In [1]: import numpy as np

In [2]: np.set_printoptions(precision=2, suppress=True, linewidth=120)

In [3]: feats = np.array([[26, 0, -8, -2, -8],
   ...:     [0, 11, -2, -4, 5],
   ...:     [-8, -2, 21, -11, 6],
   ...:     [-2, -4, -11, 28, -4],
   ...:     [-8, 5, 6, -4, 11]])

In [4]: np.round(np.linalg.eigvals(feats).sum().real, 2)
Out[4]: np.float64(97.0)

In [5]: np.einsum("ii->", feats)
Out[5]: np.int64(97)

In [6]: round(np.linalg.det(feats.T), 2)
Out[6]: np.float64(484416.0)

In [7]: np.poly(feats)
Out[7]: array([      1.,     -97.,    3283.,  -46656.,  269020., -484416.])

In [8]: evals, evecs = np.linalg.eigh(feats)

In [9]: np.round(evecs.T @ feats @ evecs, 2) + 0
Out[9]: 
array([[ 3.26,  0.  ,  0.  ,  0.  ,  0.  ],
       [ 0.  ,  7.93,  0.  ,  0.  ,  0.  ],
       [ 0.  ,  0.  , 15.57,  0.  ,  0.  ],
       [ 0.  ,  0.  ,  0.  , 29.63,  0.  ],
       [ 0.  ,  0.  ,  0.  ,  0.  , 40.61]])

In [10]: np.linalg.svd(feats, compute_uv=False)
Out[10]: array([40.61, 29.63, 15.57,  7.93,  3.26])

In [11]: print(np.linalg.eigvalsh(feats + 2 * np.eye(5)))
[ 5.26  9.93 17.57 31.63 42.61]

In [12]: evals
Out[12]: array([ 3.26,  7.93, 15.57, 29.63, 40.61])

In [13]: print(round(evals.sum(), 2), np.trace(feats))
97.0 97

In [14]: np.linalg.eigvalsh(feats @ feats)
Out[14]: array([  10.64,   62.81,  242.53,  878.07, 1648.95])

In [15]: gram = feats.T @ feats

In [16]: np.trace(gram), (feats ** 2).sum()
Out[16]: (np.int64(2843), np.int64(2843))

In [17]: print(np.linalg.eigvalsh(gram)[::-1])
[1648.95  878.07  242.53   62.81   10.64]

In [18]: gram
Out[18]: 
array([[ 808,  -16, -402,   12, -336],
       [ -16,  166,   10, -154,  114],
       [-402,   10,  666, -539,  290],
       [  12, -154, -539,  941, -226],
       [-336,  114,  290, -226,  262]])

In [19]: evals, evecs = np.linalg.eigh(gram)

In [20]: x = np.array([0, 1, 2, 3, 0])

In [21]: evecs * np.abs(evals) @ evecs.T
Out[21]: 
array([[ 808.,  -16., -402.,   12., -336.],
       [ -16.,  166.,   10., -154.,  114.],
       [-402.,   10.,  666., -539.,  290.],
       [  12., -154., -539.,  941., -226.],
       [-336.,  114.,  290., -226.,  262.]])

In [22]: print(round(float(x @ gram @ x / (x @ x)), 2), round(float(evals[0]), 2), np.round(evals[-1], 2))
281.93 10.64 1648.95

In [23]: x @ gram @ x
Out[23]: np.int64(3947)

In [24]: print(np.abs(gram).sum(axis=1).max(), round(float(np.abs(evals).max()), 2))
1907 1648.95

In [25]: (np.sign(evecs[:, -1].round(6)) == np.sign(evecs[0, -1].round(6))).astype(int)
Out[25]: array([1, 0, 0, 1, 0])

In [26]: K = np.loadtxt("x.csv", delimiter=",")

In [27]: K
Out[27]: 
array([[-3.98,  0.19,  1.46, -2.65],
       [ 2.75, -0.08,  3.56, -2.18],
       [ 0.31, -4.61, -1.23, -1.46],
       [-1.22, -1.93,  2.94,  3.34]])

In [28]: rng = np.random.default_rng(2)

In [29]: lab = rng.permutation(4)

In [30]: lab
Out[30]: array([3, 2, 0, 1])

In [31]: A2 = K[lab][:, lab]

In [32]: print(np.diag(A2))
[ 3.34 -1.23 -3.98 -0.08]

In [33]: A2 = np.array([[-3, -6, -4], [-5, 0, 6], [5, 8, -1], [4, 4, -4]])

In [34]: np.einsum("ij,ij->i", K, K)
Out[34]: array([25., 25., 25., 25.])

In [35]: print(np.vstack([K, A2.T]).shape)
(7, 4)

In [36]: np.linalg.matrix_rank(K @ A2)
Out[36]: np.int64(3)

In [37]: np.einsum("ik,kj->ji", K, A2)
Out[37]: 
array([[  7.75,   1.22,  10.12,  41.37],
       [ 25.  ,   3.25, -17.54,  44.23],
       [ 26.14,  -6.33, -21.79, -22.95]])

In [38]: print(K @ A2)
[[  7.75  25.    26.14]
 [  1.22   3.25  -6.33]
 [ 10.12 -17.54 -21.79]
 [ 41.37  44.23 -22.95]]

In [39]: gram = K.T @ K

In [40]: (K @ K.T).shape
Out[40]: (4, 4)

In [41]: print(gram.round(2) + 0)
[[25.  0.  0.  0.]
 [ 0. 25.  0.  0.]
 [ 0.  0. 25.  0.]
 [ 0.  0.  0. 25.]]

In [42]: A2 = np.array([[-1, 0, 1, -3], [1, 3, -2, 1], [-2, -1, -1, -2], [1, 3, -1, 2]])

In [43]: Z = np.array([[1, 1, -5, 4, -4],
    ...:     [3, 3, -5, 0, -3],
    ...:     [5, 2, 1, 0, -1],
    ...:     [-4, -3, 0, 2, 2],
    ...:     [3, 0, -2, -5, -4]])

In [44]: m1 = np.block([[A2, np.zeros((4, 5))], [np.zeros((5, 4)), Z]])

In [45]: m1
Out[45]: 
array([[-1.,  0.,  1., -3.,  0.,  0.,  0.,  0.,  0.],
       [ 1.,  3., -2.,  1.,  0.,  0.,  0.,  0.,  0.],
       [-2., -1., -1., -2.,  0.,  0.,  0.,  0.,  0.],
       [ 1.,  3., -1.,  2.,  0.,  0.,  0.,  0.,  0.],
       [ 0.,  0.,  0.,  0.,  1.,  1., -5.,  4., -4.],
       [ 0.,  0.,  0.,  0.,  3.,  3., -5.,  0., -3.],
       [ 0.,  0.,  0.,  0.,  5.,  2.,  1.,  0., -1.],
       [ 0.,  0.,  0.,  0., -4., -3.,  0.,  2.,  2.],
       [ 0.,  0.,  0.,  0.,  3.,  0., -2., -5., -4.]])

In [46]: # 2 groups of indices that never mix

In [47]: A2 = m1 / np.sqrt((m1 ** 2).mean(axis=1, keepdims=True))

In [48]: print(np.linalg.matrix_rank(A2) == np.linalg.matrix_rank(m1))
True

In [49]: np.linalg.matrix_rank(m1 - m1.mean(axis=1, keepdims=True))
Out[49]: np.int64(8)
